$ ipython --no-banner

In [1]: import numpy as np

In [2]: import numpy.linalg as la

In [3]: np.set_printoptions(precision=3, suppress=True, linewidth=200)

In [4]: rd = lambda a: np.round(a, 3) + 0

In [5]: K = np.loadtxt("case17.csv", delimiter=",")

In [6]: K
Out[6]: 
array([[ 4., -4.,  5.],
       [-3., -9.,  7.],
       [ 2.,  5., -9.],
       [ 1., -4., -2.]])

In [7]: x = np.array([8, -6, 2])

In [8]: target = K @ x

In [9]: rd(la.lstsq(K, target)[0])
Out[9]: array([ 8., -6.,  2.])

In [10]: target
Out[10]: array([ 66.,  44., -32.,  28.])

In [11]: rd(la.solve(K.T @ K, K.T @ target))
Out[11]: array([ 8., -6.,  2.])

In [12]: rng = np.random.default_rng(29934)

In [13]: target = target + 0.3 * rng.normal(size=4)

In [14]: rd(target)
Out[14]: array([ 64.955,  43.507, -31.925,  28.822])

In [15]: c, *_ = la.lstsq(K, target)

In [16]: rd(c)
Out[16]: array([ 7.885, -6.052,  1.877])

In [17]: c.round()
Out[17]: array([ 8., -6.,  2.])

In [18]: print(rd(K.T @ (target - K @ c)))
[0. 0. 0.]

In [19]: blk = np.stack([K, 3 * K, K[::-1]])

In [20]: np.einsum("bij,cij->bc", blk, blk)
Out[20]: 
array([[ 327.,  981., -208.],
       [ 981., 2943., -624.],
       [-208., -624.,  327.]])

In [21]: la.matrix_rank(blk.reshape(3, -1))
Out[21]: np.int64(2)

In [22]: print((blk @ K.T).shape)
(3, 4, 4)

In [23]: rd(la.norm(blk, axis=(1, 2)))
Out[23]: array([18.083, 54.249, 18.083])

In [24]: la.matrix_rank(blk)
Out[24]: array([3, 3, 3])

In [25]: O, V = la.qr(K[:, :1])[0], la.qr(K[:, 1:])[0]

In [26]: s = la.svd(O.T @ V, compute_uv=False)

In [27]: (s > 0.9).sum()
Out[27]: np.int64(0)

In [28]: rd(la.norm(O @ O.T - V @ V.T, 2))
Out[28]: np.float64(1.0)

In [29]: F = np.load("test13.npy")

In [30]: F
Out[30]: 
array([[-0.933,  0.653, -0.867],
       [-0.874,  0.67 , -0.07 ],
       [-0.706,  0.565,  0.508],
       [ 0.766, -0.611, -0.47 ],
       [ 0.901, -0.706,  0.119],
       [-0.592,  0.197, -0.821],
       [-0.168,  0.05 , -0.282],
       [-0.998,  0.93 , -0.981],
       [ 0.856, -0.611,  0.363],
       [ 0.843, -0.537,  0.67 ],
       [ 0.3  , -0.245, -0.319],
       [-0.07 , -0.168, -0.818],
       [-0.168,  0.05 , -0.282],
       [ 0.726, -0.551, -0.31 ],
       [-0.969,  0.808, -0.664],
       [-0.811,  0.572, -0.207],
       [-0.197, -0.1  , -0.834]])

In [31]: # rows 6 and 12 are equal

In [32]: P = F @ la.solve(F.T @ F, F.T)

In [33]: rd(np.trace(P))
Out[33]: np.float64(3.0)

In [34]: W1 = np.array([[-6, -8, 2, 0], [-4, -8, -7, 1], [4, -5, 8, 7]])

In [35]: c = np.array([-3, 0, -3, -3])

In [36]: act = np.maximum(F @ W1 + c, 0)

In [37]: la.matrix_rank(act)
Out[37]: np.int64(4)

In [38]: (act > 0).astype(int)
Out[38]: 
array([[0, 1, 0, 0],
       [0, 1, 0, 0],
       [1, 0, 0, 1],
       [0, 1, 0, 0],
       [0, 0, 1, 0],
       [0, 1, 0, 0],
       [0, 1, 0, 0],
       [0, 1, 0, 0],
       [0, 0, 1, 0],
       [0, 0, 1, 1],
       [0, 1, 0, 0],
       [0, 1, 0, 0],
       [0, 1, 0, 0],
       [0, 1, 0, 0],
       [0, 1, 0, 0],
       [0, 1, 0, 0],
       [0, 1, 0, 0]])

In [39]: Z = np.array([[0, 0], [1, 0], [0, 3], [2, 1]])

In [40]: (act @ Z).round(6).argmax(axis=1)
Out[40]: array([0, 0, 0, 0, 1, 0, 0, 0, 1, 1, 0, 0, 0, 0, 0, 0, 0])

In [41]: J = np.array([[-0.9, 0.9, 0.1, -0.6], [1.4, 2.0, 1.1, 1.9], [0.6, -0.6, 0.5, -1.0]])

In [42]: blk = np.stack([J, 4 * J, J[::-1]])

In [43]: print(blk.shape)
(3, 3, 4)

In [44]: rd(la.norm(blk, axis=(1, 2)))
Out[44]: array([ 3.839, 15.357,  3.839])

In [45]: rd(np.einsum("bij,cij->bc", blk, blk))
Out[45]: 
array([[ 14.74,  58.96,   9.92],
       [ 58.96, 235.84,  39.68],
       [  9.92,  39.68,  14.74]])

In [46]: blk.sum(axis=0)
Out[46]: 
array([[-3.9,  3.9,  1. , -4. ],
       [ 8.4, 12. ,  6.6, 11.4],
       [ 2.1, -2.1,  2.6, -5.6]])

In [47]: la.matrix_rank(blk.reshape(3, -1))
Out[47]: np.int64(2)

In [48]: f, g = J[2], J[1]

In [49]: print(f @ f)
1.97

In [50]: p = (f @ g) / (f @ f) * f

In [51]: print(rd((g - p) @ f))
0.0

In [52]: print(np.outer(f, g))
[[ 0.84  1.2   0.66  1.14]
 [-0.84 -1.2  -0.66 -1.14]
 [ 0.7   1.    0.55  0.95]
 [-1.4  -2.   -1.1  -1.9 ]]

In [53]: print(rd(la.norm(f + g) ** 2 + la.norm(f - g) ** 2))
25.5

In [54]: arr = np.load("arr.npy")

In [55]: print(arr)
[[0 1 1 0]
 [1 0 1 1]
 [1 1 0 1]
 [0 1 1 0]]

In [56]: U, s, VT = la.svd(arr)

In [57]: rd(s)
Out[57]: array([2.562, 1.562, 1.   , 0.   ])

In [58]: print(np.argmax(s[:-1] / (s[1:] + 1e-6)) + 1)
3

In [59]: Y = U[:, :3] @ np.diag(s[:3]) @ VT[:3]

In [60]: rd(la.norm(arr - Y, 2)), rd(s[3])
Out[60]: (np.float64(0.0), np.float64(0.0))

In [61]: rd(np.abs(arr - Y).max())
Out[61]: np.float64(0.0)

In [62]: rd(Y)
Out[62]: 
array([[0., 1., 1., 0.],
       [1., 0., 1., 1.],
       [1., 1., 0., 1.],
       [0., 1., 1., 0.]])

In [63]: la.matrix_rank(Y)
Out[63]: np.int64(3)

In [64]: rd(la.eigvals(arr))
Out[64]: array([ 2.562,  0.   , -1.562, -1.   ])

In [65]: print(rd(la.det(2 * arr)), rd(la.det(arr)))
0.0 0.0

In [66]: print(rd(la.eigvals(arr).sum().real))
0.0

In [67]: np.einsum("ij,ji->", arr, arr)
Out[67]: np.int64(10)

In [68]: np.kron(np.eye(2, dtype=int), arr)
Out[68]: 
array([[0, 1, 1, 0, 0, 0, 0, 0],
       [1, 0, 1, 1, 0, 0, 0, 0],
       [1, 1, 0, 1, 0, 0, 0, 0],
       [0, 1, 1, 0, 0, 0, 0, 0],
       [0, 0, 0, 0, 0, 1, 1, 0],
       [0, 0, 0, 0, 1, 0, 1, 1],
       [0, 0, 0, 0, 1, 1, 0, 1],
       [0, 0, 0, 0, 0, 1, 1, 0]])

In [69]: try:
    ...:     la.cholesky(arr)
    ...: except la.LinAlgError as e:
    ...:     print(repr(e))
    ...: 
LinAlgError('Matrix is not positive definite')

In [70]: [round(float(la.det(arr[:i, :i])), 2) + 0 for i in range(1, 5)]
Out[70]: [0.0, -1.0, 2.0, 0.0]

In [71]: P = np.triu(np.array([[-3, -2, -1, 0], [3, -1, -3, -2], [0, -3, 0, 1], [-1, -1, 1, -1]]), 1) + np.eye(4)

In [72]: Y = P @ arr @ la.inv(P)

In [73]: print(rd(la.det(Y)))
0.0

In [74]: la.matrix_rank(Y)
Out[74]: np.int64(3)

In [75]: print(rd(np.poly(Y)))
[ 1.  0. -5. -4.  0.]

In [76]: P @ arr - arr @ P
Out[76]: 
array([[-3., -1.,  1., -2.],
       [-3., -3., -1., -4.],
       [ 0.,  3.,  5.,  2.],
       [ 0.,  0.,  3.,  1.]])

In [77]: U, s, VT = la.svd(arr)

In [78]: V = VT[:(s > 1e-8).sum()]

In [79]: x = arr[1] + 4 * arr[3] + rng.integers(2) * np.eye(4)[0]

In [80]: print(x)
[2. 4. 5. 1.]

In [81]: la.matrix_rank(np.vstack([arr, x]))
Out[81]: np.int64(4)

In [82]: print(np.allclose(V.T @ V @ x, x))
False

In [83]: print(rd(la.norm(x - V.T @ V @ x)))
0.707

In [84]: rd(V.T @ V)
Out[84]: 
array([[0.5, 0. , 0. , 0.5],
       [0. , 1. , 0. , 0. ],
       [0. , 0. , 1. , 0. ],
       [0.5, 0. , 0. , 0.5]])

In [85]: A = np.minimum.outer(np.arange(1, 4), np.arange(1, 4)) * 5

In [86]: A
Out[86]: 
array([[ 5,  5,  5],
       [ 5, 10, 10],
       [ 5, 10, 15]])

In [87]: # equal to its transpose

In [88]: rd(la.norm(A))
Out[88]: np.float64(25.495)

In [89]: la.matrix_rank(A)
Out[89]: np.int64(3)

In [90]: A - A[0]
Out[90]: 
array([[ 0,  0,  0],
       [ 0,  5,  5],
       [ 0,  5, 10]])

In [91]: A[3]
Traceback (most recent call last):
  Cell In[91], line 1
    A[3]
IndexError: index 3 is out of bounds for axis 0 with size 3


In [92]: np.count_nonzero(A)
Out[92]: np.int64(9)

In [93]: print(rd(la.svd(A, compute_uv=False)))
[25.245  3.216  1.54 ]

In [94]: A.shape
Out[94]: (3, 3)

In [95]: w, V = la.eig(A)

In [96]: rd(np.prod(w))
Out[96]: np.float64(125.0)

In [97]: rd(A @ V[:, 0] - w[0] * V[:, 0])
Out[97]: array([0., 0., 0.])

In [98]: rd(np.sort(la.eigvals(la.inv(A))))
Out[98]: array([0.04 , 0.311, 0.649])

In [99]: Y = A / la.norm(A, axis=1, keepdims=True)

In [100]: gram = Y @ Y.T

In [101]: rd(gram)
Out[101]: 
array([[1.   , 0.962, 0.926],
       [0.962, 1.   , 0.98 ],
       [0.926, 0.98 , 1.   ]])

In [102]: print(rd(np.degrees(np.arccos(np.clip(gram[0, 2], -1, 1)))))
22.208

In [103]: rd(gram[0])
Out[103]: array([1.   , 0.962, 0.926])

In [104]: x = np.array([1, -1, 1])

In [105]: print(la.norm(gram @ x) <= la.norm(gram, 2) * la.norm(x) + 1e-9)
True

In [106]: rd(np.einsum("ij,j->i", gram, x))
Out[106]: array([0.964, 0.942, 0.946])

In [107]: print((gram @ x).argmax())
0

In [108]: rd(gram * x)
Out[108]: 
array([[ 1.   , -0.962,  0.926],
       [ 0.962, -1.   ,  0.98 ],
       [ 0.926, -0.98 ,  1.   ]])

In [109]: data = np.load("w.npy")

In [110]: data
Out[110]: 
array([[ 0,  5,  0],
       [ 0,  0, -2],
       [ 8,  0,  0]])

In [111]: data[:, 0] @ data[:, 2]
Out[111]: np.int64(0)

In [112]: data @ data.T
Out[112]: 
array([[25,  0,  0],
       [ 0,  4,  0],
       [ 0,  0, 64]])

In [113]: print(rd(la.svd(data, compute_uv=False)))
[8. 5. 2.]
